>>> import numpy as np
>>> np.set_printoptions(precision=3, suppress=True, linewidth=200, sign=" ")
>>> def rnd(a):
...     return np.round(a, 3) + 0
... 
>>> data = np.array([[-4, -1, -1, -3], [-1, -2, -1, 3], [-1, -1, 4, -2], [-3, 3, -2, 4]])
>>> evals, vecs = np.linalg.eig(data)
>>> print(rnd(np.sort(np.linalg.eigvals(data @ data))))
[ 10.285  10.453  27.88   53.382]
>>> print(rnd(np.sort(np.linalg.eigvals(np.linalg.inv(data)))))
[-0.309 -0.189  0.137  0.312]
>>> print(rnd(np.linalg.eigvals(data).sum().real))
2.0
>>> print(np.kron(np.eye(2, dtype=int), data))
[[-4 -1 -1 -3  0  0  0  0]
 [-1 -2 -1  3  0  0  0  0]
 [-1 -1  4 -2  0  0  0  0]
 [-3  3 -2  4  0  0  0  0]
 [ 0  0  0  0 -4 -1 -1 -3]
 [ 0  0  0  0 -1 -2 -1  3]
 [ 0  0  0  0 -1 -1  4 -2]
 [ 0  0  0  0 -3  3 -2  4]]
>>> print(rnd(np.linalg.eigvals(data)))
[ 7.306  3.207 -5.28  -3.233]
>>> print(rnd(np.poly(data)))
[  1.  -2. -49.  20. 400.]
>>> print(np.einsum("ij,ji->", data, data))
102
>>> print(rnd(np.linalg.det(data[::-1])))
400.0
>>> print(np.all(np.linalg.eigvalsh(data) > 0))
False
>>> evals, vecs = np.linalg.eigh(data)
>>> x = np.array([0, 1, 2, 2])
>>> print(rnd(vecs * np.maximum(evals, 0) @ vecs.T))
[[ 0.571 -0.588 -0.135 -1.487]
 [-0.588  0.832 -0.831  2.024]
 [-0.135 -0.831  4.167 -1.75 ]
 [-1.487  2.024 -1.75   4.943]]
>>> print(rnd(np.linalg.eigvalsh(data[1:, 1:])))
[-3.246  2.309  6.938]
>>> print(x @ data @ x)
22
>>> print(rnd(x @ data @ x / (x @ x)), rnd(evals[0]), rnd(evals[-1]))
2.444 -5.28 7.306
>>> print(np.abs(data).sum(axis=1).max(), rnd(np.abs(evals).max()))
12 7.306
>>> print((np.sign(vecs[:, -1].round(6)) == np.sign(vecs[0, -1].round(6))).astype(int))
[ 1  0  1  0]
>>> def softmax(z):
...     e = np.exp(z - z.max(axis=-1, keepdims=True))
...     return e / e.sum(axis=-1, keepdims=True)
... 
>>> print(rnd(softmax(10 * data[2])))
[ 0.  0.  1.  0.]
>>> print(rnd(softmax(data).sum(axis=1)))
[ 1.  1.  1.  1.]
>>> print(rnd(softmax(data[2] + -2)))
[ 0.007  0.007  0.984  0.002]
>>> scores = data @ data.T / np.sqrt(4)
>>> print(rnd(softmax(scores)[2] @ data))
[-1.002 -1.     3.997 -2.001]
>>> print(rnd(softmax(scores + np.triu(np.full(scores.shape, -np.inf), 1))))
[[ 1.     0.     0.     0.   ]
 [ 0.     1.     0.     0.   ]
 [ 0.001  0.     0.999  0.   ]
 [ 0.     0.     0.     1.   ]]
